In [1]: import numpy as np

In [2]: np.set_printoptions(precision=2, suppress=True, linewidth=120)

In [3]: mat = np.array([[1, 1, 1, 1, -1, -1, -1, -1],
   ...:     [1, 1, 1, 1, 1, 1, 1, 1],
   ...:     [1, 1, -1, -1, 1, 1, -1, -1],
   ...:     [1, -1, -1, 1, -1, 1, 1, -1],
   ...:     [1, -1, -1, 1, 1, -1, -1, 1],
   ...:     [1, -1, 1, -1, 1, -1, 1, -1],
   ...:     [1, -1, 1, -1, -1, 1, -1, 1]])

In [4]: Y = mat / np.linalg.norm(mat, axis=1, keepdims=True)

In [5]: cov = Y @ Y.T

In [6]: (np.abs(cov) > 0.9).astype(int)
Out[6]: 
array([[1, 0, 0, 0, 0, 0, 0],
       [0, 1, 0, 0, 0, 0, 0],
       [0, 0, 1, 0, 0, 0, 0],
       [0, 0, 0, 1, 0, 0, 0],
       [0, 0, 0, 0, 1, 0, 0],
       [0, 0, 0, 0, 0, 1, 0],
       [0, 0, 0, 0, 0, 0, 1]])

In [7]: (cov - 2 * np.eye(7)).round(6).argmax(axis=1)
Out[7]: array([1, 0, 0, 0, 0, 0, 0])

In [8]: cov.round(2) + 0
Out[8]: 
array([[1., 0., 0., 0., 0., 0., 0.],
       [0., 1., 0., 0., 0., 0., 0.],
       [0., 0., 1., 0., 0., 0., 0.],
       [0., 0., 0., 1., 0., 0., 0.],
       [0., 0., 0., 0., 1., 0., 0.],
       [0., 0., 0., 0., 0., 1., 0.],
       [0., 0., 0., 0., 0., 0., 1.]])

In [9]: np.degrees(np.arccos(np.clip(cov[1, 0], -1, 1)))
Out[9]: np.float64(90.0)

In [10]: J = np.load("x.npy")

In [11]: J
Out[11]: 
array([[ 2,  4,  2,  0,  5],
       [-2,  4,  5,  3,  2],
       [ 0,  1, -2, -1, -5],
       [-5,  1, -2,  0, -1],
       [-2,  4, -2,  5,  3],
       [-3,  1, -3,  5,  1],
       [-3, -5, -3,  5,  0],
       [ 2, -5,  2, -5, -5],
       [-2, 12, 12,  6,  9]])

In [12]: x = np.array([3, -1, 2, -2, 3])

In [13]: rhs = J @ x

In [14]: try:
    ...:     np.linalg.solve(J, rhs)
    ...: except np.linalg.LinAlgError as e:
    ...:     print(e)
    ...: 
Last 2 dimensions of the array must be square

In [15]: print(rhs)
[ 21   0 -18 -23 -15 -23 -20  10  21]

In [16]: np.linalg.lstsq(J, rhs)[0]
Out[16]: array([ 3., -1.,  2., -2.,  3.])

In [17]: np.linalg.solve(J.T @ J, J.T @ rhs)
Out[17]: array([ 3., -1.,  2., -2.,  3.])

In [18]: rng = np.random.default_rng(285)

In [19]: rhs = rhs + 0.05 * rng.normal(size=9)

In [20]: rhs
Out[20]: array([ 20.98,   0.03, -18.1 , -23.03, -15.04, -23.01, -19.92,  10.01,  21.07])

In [21]: beta, *_ = np.linalg.lstsq(J, rhs)

In [22]: [round(float(np.linalg.norm(np.linalg.solve(J.T @ J + lam * np.eye(5), J.T @ rhs))), 2) for lam in (0, 1, 10, 100)]
Out[22]: [5.21, 5.12, 4.53, 2.54]

In [23]: Y = J / np.sqrt((J ** 2).mean(axis=1, keepdims=True))

In [24]: print(np.linalg.matrix_rank(Y) == np.linalg.matrix_rank(J))
True

In [25]: Y[7]
Out[25]: array([ 0.49, -1.23,  0.49, -1.23, -1.23])

In [26]: print(np.linalg.norm(Y, axis=1))
[2.24 2.24 2.24 2.24 2.24 2.24 2.24 2.24 2.24]

In [27]: np.linalg.matrix_rank(J - J.mean(axis=1, keepdims=True))
Out[27]: np.int64(4)

In [28]: def softmax(z):
    ...:     e = np.exp(z - z.max(axis=-1, keepdims=True))
    ...:     return e / e.sum(axis=-1, keepdims=True)
    ...: 

In [29]: np.round(softmax(J[1]), 2) + 0
Out[29]: array([0.  , 0.24, 0.64, 0.09, 0.03])

In [30]: print(np.round(softmax(J[1] + 4), 2) + 0)
[0.   0.24 0.64 0.09 0.03]

In [31]: np.round(softmax(10 * J[1]), 2) + 0
Out[31]: array([0., 0., 1., 0., 0.])

In [32]: att = J @ J.T / np.sqrt(5)

In [33]: softmax(att)[1] @ J
Out[33]: array([-2., 12., 12.,  6.,  9.])

In [34]: np.round(softmax(att + np.triu(np.full(att.shape, -np.inf), 1)), 2) + 0
Out[34]: 
array([[1.  , 0.  , 0.  , 0.  , 0.  , 0.  , 0.  , 0.  , 0.  ],
       [0.  , 1.  , 0.  , 0.  , 0.  , 0.  , 0.  , 0.  , 0.  ],
       [0.  , 0.  , 1.  , 0.  , 0.  , 0.  , 0.  , 0.  , 0.  ],
       [0.  , 0.  , 0.  , 1.  , 0.  , 0.  , 0.  , 0.  , 0.  ],
       [0.  , 0.  , 0.  , 0.  , 1.  , 0.  , 0.  , 0.  , 0.  ],
       [0.  , 0.  , 0.  , 0.  , 0.39, 0.61, 0.  , 0.  , 0.  ],
       [0.  , 0.  , 0.  , 0.  , 0.  , 0.  , 1.  , 0.  , 0.  ],
       [0.  , 0.  , 0.  , 0.  , 0.  , 0.  , 0.  , 1.  , 0.  ],
       [0.  , 0.  , 0.  , 0.  , 0.  , 0.  , 0.  , 0.  , 1.  ]])
